$ ipython --no-banner

In [1]: import numpy as np

In [2]: import numpy.linalg as la

In [3]: np.set_printoptions(precision=3, suppress=True, linewidth=120, legacy="1.25")

In [4]: rnd = lambda a: np.round(a, 3) + 0

In [5]: X = np.load("sample7.npy")

In [6]: print(X)
[[31.16  18.797 -1.153]
 [30.329 19.168  1.292]
 [28.595 20.426  1.322]
 [28.729 20.799 -1.015]
 [29.487 20.377 -0.11 ]
 [28.999 19.11   0.417]
 [29.638 20.297  1.256]
 [29.07  19.295  0.727]
 [31.186 19.939  1.302]
 [30.907 20.109 -0.007]
 [29.612 19.375 -1.67 ]
 [29.747 16.863 -2.206]
 [30.302 20.439 -0.48 ]
 [30.502 19.907 -1.037]
 [30.284 20.944  1.106]
 [30.833 20.349 -2.406]
 [31.323 20.098  0.99 ]
 [31.666 20.368  0.222]
 [29.732 20.067 -0.796]
 [31.179 21.653 -0.977]
 [30.819 20.494 -0.527]
 [30.942 20.122  0.776]]

In [7]: Z = X[[0, 11]].astype(float)

In [8]: for _ in range(3):
   ...:     labels = la.norm(X[:, None] - Z, axis=-1).argmin(axis=1)
   ...:     Z = np.array([X[labels == j].mean(axis=0) for j in range(2)])
   ...: 

In [9]: print(labels)
[0 0 0 0 0 0 0 0 0 0 0 1 0 0 0 0 0 0 0 0 0 0]

In [10]: print(np.abs(Z[1] - Z[0]).argmax())
1

In [11]: u, g = X[4], X[19]

In [12]: print(rnd(u @ g))
1360.706

In [13]: pr = (u @ g) / (u @ u) * u

In [14]: print(rnd(pr))
[31.231 21.582 -0.117]

In [15]: print(la.matrix_rank(np.outer(u, g)))
1

In [16]: print(rnd(la.norm(u + g) ** 2 + la.norm(u - g) ** 2))
5453.309

In [17]: print(rnd((g - pr) @ u))
0.0

In [18]: print(la.cond(X) > 100)
False

In [19]: print(rnd(la.norm(X, 2) / la.norm(X)))
0.999

In [20]: W0 = np.loadtxt("layer11.csv", delimiter=",")

In [21]: print(W0)
[[ 10. -11.   6.  -1.]
 [-11.  13.  -6.  -1.]
 [  6.  -6.   4.  -2.]
 [ -1.  -1.  -2.   5.]]

In [22]: vec = np.array([0, 0, 1, 0])

In [23]: h = np.maximum(W0 @ vec, 0)

In [24]: print(rnd(np.tanh(W0 @ vec)))
[ 1.    -1.     0.999 -0.964]

In [25]: vals, vecs = la.eigh(W0)

In [26]: print(rnd(vecs @ np.diag(vals) @ vecs.T))
[[ 10. -11.   6.  -1.]
 [-11.  13.  -6.  -1.]
 [  6.  -6.   4.  -2.]
 [ -1.  -1.  -2.   5.]]

In [27]: print((vals > 1e-8).sum(), (vals < -1e-8).sum())
2 0

In [28]: print(rnd(vecs.T @ vecs))
[[1. 0. 0. 0.]
 [0. 1. 0. 0.]
 [0. 0. 1. 0.]
 [0. 0. 0. 1.]]

In [29]: print(rnd(la.eigvalsh(W0 + 4 * np.eye(4))))
[ 4.     4.    10.101 29.899]

In [30]: print(rnd(vals))
[ 0.     0.     6.101 25.899]

In [31]: print(np.unique(vals.round(6) + 0, return_counts=True)[1])
[2 1 1]

In [32]: print(rnd(la.svd(W0, compute_uv=False)))
[25.899  6.101  0.     0.   ]

In [33]: print(np.abs(np.diag(la.qr(W0)[1])) > 1e-9)
[ True  True False False]

In [34]: print(rnd(W0 @ la.pinv(W0) @ W0))
[[ 10. -11.   6.  -1.]
 [-11.  13.  -6.  -1.]
 [  6.  -6.   4.  -2.]
 [ -1.  -1.  -2.   5.]]

In [35]: print(la.lstsq(W0[:-1].T, W0[-1])[2])
2

In [36]: print(np.unique(W0.round(6), axis=0).shape)
(4, 4)

In [37]: gram = W0.T @ W0

In [38]: print(np.trace(gram), (W0 ** 2).sum())
708.0 708.0

In [39]: print(rnd(la.svd(W0, compute_uv=False) ** 2))
[670.784  37.216   0.      0.   ]

In [40]: print(np.diag(gram))
[258. 327.  92.  31.]

In [41]: print(rnd(la.eigvalsh(gram)[::-1]))
[670.784  37.216   0.      0.   ]

In [42]: print(la.matrix_rank(gram))
2

In [43]: print(gram)
[[ 258. -288.  152.  -16.]
 [-288.  327. -166.    5.]
 [ 152. -166.   92.  -18.]
 [ -16.    5.  -18.   31.]]

In [44]: data = np.loadtxt("test18.csv", delimiter=",")

In [45]: print(data)
[[4. 0. 0. 4.]
 [0. 5. 0. 0.]
 [0. 1. 1. 0.]
 [1. 0. 0. 4.]]

In [46]: M2 = np.array([[0, 5], [4, 4], [1, 3], [4, 3]])

In [47]: print(np.einsum("ik,kj->ji", data, M2))
[[16. 20.  5. 16.]
 [32. 20.  7. 17.]]

In [48]: print(la.matrix_rank(np.vstack([data, M2.T])))
4

In [49]: print(la.matrix_rank(data @ M2))
2

In [50]: print(np.einsum("ij->j", data))
[5. 6. 1. 8.]

In [51]: print(M2.T @ data.T)
[[16. 20.  5. 16.]
 [32. 20.  7. 17.]]

In [52]: print(data @ data)
[[20.  0.  0. 32.]
 [ 0. 25.  0.  0.]
 [ 0.  6.  1.  0.]
 [ 8.  0.  0. 20.]]

In [53]: print(np.flatnonzero(la.matrix_power((data != 0) + (data.T != 0) + np.eye(4), 4)[1]))
[1 2]

In [54]: E = np.array([[-6, -6, -2, 6, 6, 2],
    ...:     [-6, 6, 4, 6, -6, -4],
    ...:     [-4, -6, -2, 4, 6, 2],
    ...:     [6, 6, 2, 3, 3, 1],
    ...:     [6, -6, -4, 3, -3, -2],
    ...:     [4, 6, 2, 2, 3, 1]])

In [55]: U, s, Vt = la.svd(E)

In [56]: print(rnd(s))
[17.63  13.567 11.754  9.045  0.339  0.226]

In [57]: print(np.argmax(s[:-1] / (s[1:] + 1e-6)) + 1)
4

In [58]: M2 = U[:, :4] @ np.diag(s[:4]) @ Vt[:4]

In [59]: print(rnd(la.norm(E - M2, 2)), rnd(s[4]))
0.339 0.339

In [60]: print(la.matrix_rank(E, rtol=0.05))
4

In [61]: print(la.matrix_rank(E, rtol=0.1))
4

In [62]: print(round(np.log10(la.cond(E))))
2

In [63]: print(la.cond(E) > 100)
False

In [64]: print([round(float(x), 3) for x in la.svd(E, compute_uv=False)[:3]])
[17.63, 13.567, 11.754]

In [65]: print(rnd(la.norm(E, 2) / la.norm(E)))
0.659

In [66]: M2 = E[0, 0] * E[1:] - np.outer(E[1:, 0], E[0])

In [67]: print(M2)
[[  0 -72 -36   0  72  36]
 [  0  12   4   0 -12  -4]
 [  0   0   0 -54 -54 -18]
 [  0  72  36 -54 -18   0]
 [  0 -12  -4 -36 -42 -14]]

In [68]: print(np.flatnonzero(~M2.round(6).any(axis=1)))
[]

In [69]: print(la.matrix_rank(M2), la.matrix_rank(E))
5 6

In [70]: print(rnd(E[:, 0] / E[0, 0]))
[ 1.     1.     0.667 -1.    -1.    -0.667]

In [71]: M2 = np.array([[1], [1], [1]])

In [72]: Z = np.array([[-9, 6, 0, 9]])

In [73]: rng = np.random.default_rng(11958)

In [74]: mat = M2 @ Z + 0.1 * rng.normal(size=(3, 4))

In [75]: print(rnd(mat))
[[-8.866  6.073 -0.129  8.908]
 [-9.091  5.837 -0.055  9.029]
 [-8.825  6.234 -0.104  8.925]]

In [76]: u, g = mat[2], mat[1]

In [77]: print(rnd(u @ u))
196.415

In [78]: pr = (u @ g) / (u @ u) * u

In [79]: print(rnd(g - pr))
[-0.23  -0.422  0.05   0.068]

In [80]: M2 = mat / la.norm(mat, axis=1, keepdims=True)

In [81]: gram = M2 @ M2.T

In [82]: print(np.argwhere(np.triu(np.abs(gram) > 0.95, 1)))
[[0 1]
 [0 2]
 [1 2]]

In [83]: print((gram - 2 * np.eye(3)).round(6).argmax(axis=1))
[2 0 0]

In [84]: print(rnd(la.norm(M2, axis=1)))
[1. 1. 1.]

In [85]: U, s, Vt = la.svd(mat)

In [86]: print(rnd(s))
[24.277  0.352  0.034]

In [87]: M2 = U[:, :1] @ np.diag(s[:1]) @ Vt[:1]

In [88]: print(rnd(la.norm(mat - M2, 2)), rnd(s[1]))
0.352 0.352

In [89]: vec = np.array([3, 5, 5, 1])

In [90]: print(np.sign((mat @ vec).round(6)))
[1. 1. 1.]

In [91]: print(rnd(np.einsum("ij,j->i", mat, vec)))
[12.025 10.668 13.102]

In [92]: print(rnd(mat @ np.eye(4)[2]))
[-0.129 -0.055 -0.104]

In [93]: print(rnd(mat.sum(axis=1)))
[5.985 5.72  6.23 ]

In [94]: print(rnd(la.norm(mat)))
24.28

In [95]: print(la.matrix_rank(mat))
3

In [96]: print(np.count_nonzero(mat))
12

In [97]: print(np.unravel_index(np.abs(mat).argmax(), mat.shape))
(1, 0)

In [98]: arr = np.tanh(np.array([[1.6],
    ...:     [-1.0],
    ...:     [1.5],
    ...:     [0.0],
    ...:     [1.6],
    ...:     [0.3],
    ...:     [-1.3],
    ...:     [-1.3],
    ...:     [2.1],
    ...:     [-1.3],
    ...:     [-1.0],
    ...:     [-2.5],
    ...:     [-2.0],
    ...:     [0.0],
    ...:     [-1.8],
    ...:     [2.1]]) @ np.array([[-1.5, -0.4, 0.5]]))

In [99]: print(rnd(arr))
[[-0.984 -0.565  0.664]
 [ 0.905  0.38  -0.462]
 [-0.978 -0.537  0.635]
 [ 0.     0.     0.   ]
 [-0.984 -0.565  0.664]
 [-0.422 -0.119  0.149]
 [ 0.96   0.478 -0.572]
 [ 0.96   0.478 -0.572]
 [-0.996 -0.686  0.782]
 [ 0.96   0.478 -0.572]
 [ 0.905  0.38  -0.462]
 [ 0.999  0.762 -0.848]
 [ 0.995  0.664 -0.762]
 [ 0.     0.     0.   ]
 [ 0.991  0.617 -0.716]
 [-0.996 -0.686  0.782]]

In [100]: Q, Rm = la.qr(data)

In [101]: print(Q.shape, Rm.shape)
(4, 4) (4, 4)

In [102]: print(rnd(Q @ Rm))
[[4. 0. 0. 4.]
 [0. 5. 0. 0.]
 [0. 1. 1. 0.]
 [1. 0. 0. 4.]]

In [103]: print(rnd(np.abs(np.diag(Rm))))
[4.123 5.099 0.981 2.91 ]

In [104]: print(np.allclose(Rm.T @ Rm, data.T @ data))
True

In [105]: print(rnd(Q.T @ Q))
[[1. 0. 0. 0.]
 [0. 1. 0. 0.]
 [0. 0. 1. 0.]
 [0. 0. 0. 1.]]

In [106]: M = np.load("run1.npy")

In [107]: print(M)
[[-4  8]
 [-2  4]
 [ 1 -2]
 [ 0  0]]

In [108]: U, s, Vt = la.svd(M)

In [109]: print(np.argmax(s[:-1] / (s[1:] + 1e-6)) + 1)
1

In [110]: M2 = U[:, :1] @ np.diag(s[:1]) @ Vt[:1]

In [111]: print(rnd(np.abs(M - M2).max()))
0.0

In [112]: print(rnd(la.norm(M - M2) / la.norm(M)))
0.0

In [113]: print(rnd(M2))
[[-4.  8.]
 [-2.  4.]
 [ 1. -2.]
 [ 0.  0.]]

In [114]: print(la.matrix_rank(M2))
1

In [115]: print(la.matrix_rank(M, rtol=0.1))
1

In [116]: print(np.argsort(-la.norm(M, axis=0).round(6), kind="stable")[:3])
[1 0]

In [117]: print(la.cond(M) > 100)
True

In [118]: print(rnd(M @ la.pinv(M) @ M))
[[-4.  8.]
 [-2.  4.]
 [ 1. -2.]
 [ 0.  0.]]

In [119]: print(la.lstsq(M[:-1].T, M[-1])[2])
1

In [120]: print(M.ravel(order="F"))
[-4 -2  1  0  8  4 -2  0]

In [121]: print(M.reshape(2, -1))
[[-4  8 -2  4]
 [ 1 -2  0  0]]

In [122]: print(M.reshape(-1, 2))
[[-4  8]
 [-2  4]
 [ 1 -2]
 [ 0  0]]

In [123]: T = M.reshape(4, 2, -1)

In [124]: print(np.einsum("ihd,ihd->ih", T, T))
[[16 64]
 [ 4 16]
 [ 1  4]
 [ 0  0]]

In [125]: print(np.einsum("ihd,jhd->hij", T, T).shape)
(2, 4, 4)

In [126]: print(T[:, 0])
[[-4]
 [-2]
 [ 1]
 [ 0]]

In [127]: print(T.shape)
(4, 2, 1)

In [128]: print(T.transpose(1, 0, 2))
[[[-4]
  [-2]
  [ 1]
  [ 0]]

 [[ 8]
  [ 4]
  [-2]
  [ 0]]]

In [129]: Z = np.array([[5, 2, 3], [5, 4, 3]])

In [130]: m1 = np.repeat(Z, 17 // 2, axis=0)

In [131]: m1 = m1 + 0.1 * rng.normal(size=m1.shape)

In [132]: print(rnd(m1))
[[5.115 2.097 3.044]
 [5.093 2.061 2.921]
 [4.857 1.931 3.178]
 [5.151 2.132 2.996]
 [5.061 2.113 3.077]
 [5.204 2.027 2.998]
 [5.02  1.947 3.194]
 [4.949 2.126 2.904]
 [5.069 4.143 2.93 ]
 [5.    3.978 2.906]
 [5.074 4.144 3.027]
 [4.989 3.966 3.042]
 [5.055 3.988 2.895]
 [5.207 4.118 2.98 ]
 [5.069 3.842 2.91 ]
 [5.033 4.014 2.995]]

In [133]: labels = rng.permutation(3)

In [134]: M2 = m1[:, labels] * rng.choice([-1, 1], 3)

In [135]: print(rnd(M2))
[[-3.044  5.115  2.097]
 [-2.921  5.093  2.061]
 [-3.178  4.857  1.931]
 [-2.996  5.151  2.132]
 [-3.077  5.061  2.113]
 [-2.998  5.204  2.027]
 [-3.194  5.02   1.947]
 [-2.904  4.949  2.126]
 [-2.93   5.069  4.143]
 [-2.906  5.     3.978]
 [-3.027  5.074  4.144]
 [-3.042  4.989  3.966]
 [-2.895  5.055  3.988]
 [-2.98   5.207  4.118]
 [-2.91   5.069  3.842]
 [-2.995  5.033  4.014]]

In [136]: U, _, Vt = la.svd(m1.T @ M2)

In [137]: print(rnd(la.lstsq(m1, M2)[0]))
[[ 0.  1.  0.]
 [ 0.  0.  1.]
 [-1.  0.  0.]]

In [138]: print(rnd(U @ Vt))
[[ 0.  1.  0.]
 [ 0.  0.  1.]
 [-1.  0.  0.]]

In [139]: M2 = np.c_[m1[:, :1] @ np.array([[6]]), np.array([2, 3, 3, 0, 5, -7, -4, -1, -9, -2, -6, 8, 2, 4, 3, 4])]

In [140]: print(rnd(M2))
[[30.693  2.   ]
 [30.558  3.   ]
 [29.139  3.   ]
 [30.904  0.   ]
 [30.363  5.   ]
 [31.224 -7.   ]
 [30.121 -4.   ]
 [29.696 -1.   ]
 [30.414 -9.   ]
 [29.999 -2.   ]
 [30.441 -6.   ]
 [29.932  8.   ]
 [30.328  2.   ]
 [31.242  4.   ]
 [30.413  3.   ]
 [30.199  4.   ]]

In [141]: print(rnd(la.lstsq(m1, M2[:, 0])[0]))
[6. 0. 0.]

In [142]: print(la.matrix_rank(M2))
2

In [143]: vec = np.array([2, 0])

In [144]: print((M2 @ vec).argmax())
13

In [145]: d = la.norm(m1[:, None] - m1[None], axis=-1)

In [146]: print(d.mean(axis=1).argmax())
2

In [147]: print(d.shape)
(16, 16)

In [148]: print(np.flatnonzero(d[14] < d.mean() / 2))
[ 8  9 10 11 12 13 14 15]

In [149]: Xc = m1 - m1.mean(axis=0)

In [150]: vecs = la.svd(Xc)[2][:2]

In [151]: M2 = Xc - Xc @ vecs.T @ vecs

In [152]: print(rnd((Xc @ vecs.T).std(axis=0)))
[0.99  0.094]

In [153]: print(rnd(np.diag(vecs.T @ vecs)))
[0.637 0.999 0.364]

In [154]: print(rnd(np.cov(Xc @ vecs.T, rowvar=False)))
[[1.045 0.   ]
 [0.    0.009]]

In [155]: print(rnd(M2.std(axis=0)))
[0.042 0.002 0.056]
